>>> import numpy as np
>>> np.set_printoptions(precision=1, suppress=True, linewidth=140)
>>> def rd(a):
...     return np.round(a, 1) + 0
... 
>>> J = np.load("a.npy")
>>> rd(J)
array([[ 3.2,  0.5, -0.6, -0.9, -0.2,  0.8],
       [ 0.5,  3.5,  0. , -0.7,  0.3,  0.4],
       [-0.6,  0. ,  1.5,  0. , -1.7, -1.1],
       [-0.9, -0.7,  0. ,  3.8,  0.2,  1.1],
       [-0.2,  0.3, -1.7,  0.2,  2.5,  0.6],
       [ 0.8,  0.4, -1.1,  1.1,  0.6,  2.5]])
>>> rng = np.random.default_rng(4822)
>>> idx = rng.permutation(6)
>>> idx
array([4, 0, 2, 1, 3, 5])
>>> B = J[idx][:, idx]
>>> rd(np.linalg.det(B)), rd(np.linalg.det(J[idx]))
(np.float64(0.0), np.float64(0.0))
>>> rd(B)
array([[ 2.5, -0.2, -1.7,  0.3,  0.2,  0.6],
       [-0.2,  3.2, -0.6,  0.5, -0.9,  0.8],
       [-1.7, -0.6,  1.5,  0. ,  0. , -1.1],
       [ 0.3,  0.5,  0. ,  3.5, -0.7,  0.4],
       [ 0.2, -0.9,  0. , -0.7,  3.8,  1.1],
       [ 0.6,  0.8, -1.1,  0.4,  1.1,  2.5]])
>>> cov = B.T @ B
>>> rd(np.linalg.eigvalsh(cov)[::-1])
array([25., 25.,  9.,  9.,  1.,  0.])
>>> rd(np.diag(cov))
array([ 9.7, 12.2,  6.8, 13.4, 17.1,  9.8])
>>> (B @ B.T).shape
(6, 6)
>>> np.unique(J.round(6), axis=0).shape
(6, 6)
>>> rd(np.trace(np.linalg.pinv(J) @ J))
np.float64(5.0)
>>> np.abs(np.diag(np.linalg.qr(J)[1])) > 1e-9
array([ True,  True,  True,  True,  True, False])
>>> np.linalg.lstsq(J[:-1].T, J[-1])[2]
np.int32(5)
>>> rd(J @ np.linalg.pinv(J) @ J)
array([[ 3.2,  0.5, -0.6, -0.9, -0.2,  0.8],
       [ 0.5,  3.5,  0. , -0.7,  0.3,  0.4],
       [-0.6,  0. ,  1.5,  0. , -1.7, -1.1],
       [-0.9, -0.7,  0. ,  3.8,  0.2,  1.1],
       [-0.2,  0.3, -1.7,  0.2,  2.5,  0.6],
       [ 0.8,  0.4, -1.1,  1.1,  0.6,  2.5]])
>>> feats = np.load("w.npy")
>>> feats
array([[ 0., -3.,  0.],
       [-3.,  1., -3.],
       [ 0., -3.,  3.]])
>>> w, evecs = np.linalg.eigvalsh(feats)
Traceback (most recent call last):
  File "<python-input-22>", line 1, in <module>
    w, evecs = np.linalg.eigvalsh(feats)
    ^^^^^^^^
ValueError: too many values to unpack (expected 2)
>>> w, evecs = np.linalg.eigh(feats)
>>> rd(evecs @ np.diag(w) @ evecs.T)
array([[ 0., -3.,  0.],
       [-3.,  1., -3.],
       [ 0., -3.,  3.]])
>>> rd(w.sum()), np.trace(feats)
(np.float64(4.0), np.float64(4.0))
>>> rd(np.abs(evecs[:, -1]))
array([0.3, 0.6, 0.7])
>>> rd(evecs.T @ feats @ evecs)
array([[-3.2,  0. ,  0. ],
       [ 0. ,  1.4,  0. ],
       [ 0. ,  0. ,  5.8]])
>>> rd(np.linalg.eigvalsh(feats + -3 * np.eye(3)))
array([-6.2, -1.6,  2.8])
>>> np.abs(evecs[:, -1]).round(6).argmax()
np.int64(2)
>>> rd(np.linalg.eigvalsh(feats).min())
np.float64(-3.2)
>>> np.all(np.linalg.eigvalsh(feats) > 0)
np.False_
>>> B = np.array([[5, -8], [1, -1]])
>>> mat = np.tril(B)
>>> mat
array([[ 5,  0],
       [ 1, -1]])
>>> # row 0 is much longer than the rest
>>> cov = mat.T @ mat
>>> rd(np.linalg.eigvalsh(cov)[::-1])
array([26.,  1.])
>>> np.trace(cov), (mat ** 2).sum()
(np.int64(27), np.int64(27))
>>> np.linalg.matrix_rank(cov)
np.int64(2)
>>> (mat @ mat.T).shape
(2, 2)
>>> w, evecs = np.linalg.eig(mat)
>>> np.prod(w)
np.float64(-5.0)
>>> rd(np.sort(np.linalg.eigvals(mat.T)))
array([-1.,  5.])
>>> w
array([-1.,  5.])
>>> vec = np.array([2, 5])
>>> np.sign((mat @ vec).round(6))
array([ 1, -1])
>>> np.linalg.norm(mat @ vec) <= np.linalg.norm(mat, 2) * np.linalg.norm(vec) + 1e-9
np.True_
>>> (mat * vec).sum(axis=1)
array([10, -3])
>>> mat @ np.ones(2)
array([5., 0.])
>>> proj = np.triu(np.array([[7, 3], [5, 8]]), 1) + np.eye(2)
>>> B = proj @ mat @ np.linalg.inv(proj)
>>> np.poly(B)
array([ 1., -4., -5.])
>>> arr = np.loadtxt("sample3.csv", delimiter=",")
>>> arr
array([[ 0.,  0.,  0.],
       [ 0.,  0.,  0.],
       [ 0.,  0.,  0.],
       [ 0.,  0.,  0.],
       [ 0.,  0.,  0.],
       [ 0., -2.,  1.],
       [ 2., -2., -1.],
       [-2.,  0.,  2.],
       [-4.,  0.,  4.],
       [ 0.,  0.,  0.],
       [ 0.,  0.,  0.],
       [ 0., -2.,  1.],
       [ 0.,  0.,  0.],
       [ 0.,  0.,  0.],
       [-2.,  0.,  2.],
       [-2.,  0.,  2.],
       [ 0., -2.,  1.],
       [ 0.,  0.,  0.],
       [ 0.,  0.,  0.],
       [ 0., -2.,  1.],
       [-4.,  0.,  4.],
       [ 0.,  0.,  0.],
       [ 2., -2., -1.],
       [-2.,  0.,  2.],
       [-2.,  0.,  2.],
       [ 0.,  0.,  0.],
       [-2.,  0.,  2.],
       [-2.,  0.,  2.],
       [ 0.,  0.,  0.],
       [-2.,  0.,  2.]])
>>> U, s, vt = np.linalg.svd(arr)
>>> rd(s)
array([11.8,  5.2,  0. ])
>>> np.argmax(s[:-1] / (s[1:] + 1e-6)) + 1
np.int64(2)
>>> B = U[:, :2] @ np.diag(s[:2]) @ vt[:2]
>>> rd(np.linalg.norm(arr - B) / np.linalg.norm(arr))
np.float64(0.0)
>>> np.linalg.matrix_rank(arr, rtol=0.05)
np.int64(2)
>>> rank = np.linalg.matrix_rank(arr)
>>> rank
np.int64(2)
>>> ns = np.linalg.svd(arr)[2][rank:].T
>>> np.allclose(arr @ ns, 0)
True
>>> rd(ns @ ns.T)
array([[0.4, 0.2, 0.4],
       [0.2, 0.1, 0.2],
       [0.4, 0.2, 0.4]])
>>> [int(np.linalg.matrix_rank(np.delete(arr, i, axis=0))) for i in range(30)]
[2, 2, 2, 2, 2, 2, 2, 2, 2, 2, 2, 2, 2, 2, 2, 2, 2, 2, 2, 2, 2, 2, 2, 2, 2, 2, 2, 2, 2, 2]
>>> ns.shape
(3, 1)
>>> [int(np.linalg.matrix_rank(arr[:, :j + 1])) for j in range(3)]
[1, 2, 2]
>>> [int(np.linalg.matrix_rank(arr[:i])) for i in range(1, len(arr) + 1)]
[0, 0, 0, 0, 0, 1, 2, 2, 2, 2, 2, 2, 2, 2, 2, 2, 2, 2, 2, 2, 2, 2, 2, 2, 2, 2, 2, 2, 2, 2]
>>> rd(ns[:, 0] / ns[np.abs(ns[:, 0]).round(6).argmax(), 0])
array([1. , 0.5, 1. ])
>>> U, s, vt = np.linalg.svd(arr, full_matrices=False)
>>> np.abs(U[:, 0]).round(6).argmax()
np.int64(8)
>>> rd(np.abs(vt[0]))
array([0.7, 0. , 0.7])
>>> rd(s)
array([11.8,  5.2,  0. ])
>>> rd(U.T @ U)
array([[1., 0., 0.],
       [0., 1., 0.],
       [0., 0., 1.]])
>>> np.allclose(U * s @ vt, arr)
True
>>> Ac = arr - arr.mean(axis=0)
>>> U, s, vt = np.linalg.svd(Ac, full_matrices=False)
>>> rd(vt[0] * np.sign(vt[0, np.abs(vt[0]).argmax()]))
array([ 0.7, -0.2, -0.6])
>>> rd((s ** 2).sum() ** 2 / (s ** 4).sum())
np.float64(1.3)
>>> rd(Ac.mean(axis=0))
array([0., 0., 0.])
>>> np.abs(vt[0]).argmax()
np.int64(0)
>>> rd(s ** 2 / (s ** 2).sum())
array([0.9, 0.1, 0. ])
>>> np.searchsorted(np.cumsum(s ** 2) / (s ** 2).sum(), 0.9) + 1
np.int64(2)
>>> X = np.abs(np.array([[0, 0], [1, 3]])) + np.eye(2)
>>> X = X / X.sum(axis=1, keepdims=True)
>>> X
array([[1. , 0. ],
       [0.2, 0.8]])
>>> # triangular
>>> f = np.array([-1, 2])
>>> B = X + np.outer(f, np.eye(2)[1])
>>> np.linalg.matrix_rank(B - X)
np.int64(1)
>>> w, evecs = np.linalg.eig(X)
>>> rd(np.sort(np.linalg.eigvals(X.T)))
array([0.8, 1. ])
>>> rd(np.sort(np.linalg.eigvals(np.linalg.inv(X))))
array([1. , 1.2])
>>> w
array([0.8, 1. ])
>>> t3 = np.stack([X, 2 * X, X[::-1]])
>>> t3.shape
(3, 2, 2)
>>> rd(np.einsum("bij,cij->bc", t3, t3))
array([[1.7, 3.4, 0.4],
       [3.4, 6.7, 0.8],
       [0.4, 0.8, 1.7]])
>>> rd(t3.sum(axis=0))
array([[3.2, 0.8],
       [1.6, 2.4]])
>>> M = np.load("out19.npy")
>>> M
array([[17, -4, -1,  3],
       [-4, 10,  6, -3],
       [-1,  6,  7, -6],
       [ 3, -3, -6,  8]])
>>> # symmetric
>>> w, evecs = np.linalg.eig(M)
>>> rd(np.prod(w))
np.float64(540.0)
>>> rd(w)
array([22.5, 13.3,  0.3,  6. ])
>>> X @ np.ones(2)
array([1., 1.])
>>> rd(np.linalg.matrix_power(X, 100))
array([[1., 0.],
       [1., 0.]])
>>> rd(np.linalg.matrix_power(X, 2))
array([[1. , 0. ],
       [0.4, 0.6]])
>>> p = np.eye(2)[0]
>>> for _ in range(6):
...     p = p @ X
...     print(p.round(1))
... 
[1. 0.]
[1. 0.]
[1. 0.]
[1. 0.]
[1. 0.]
[1. 0.]
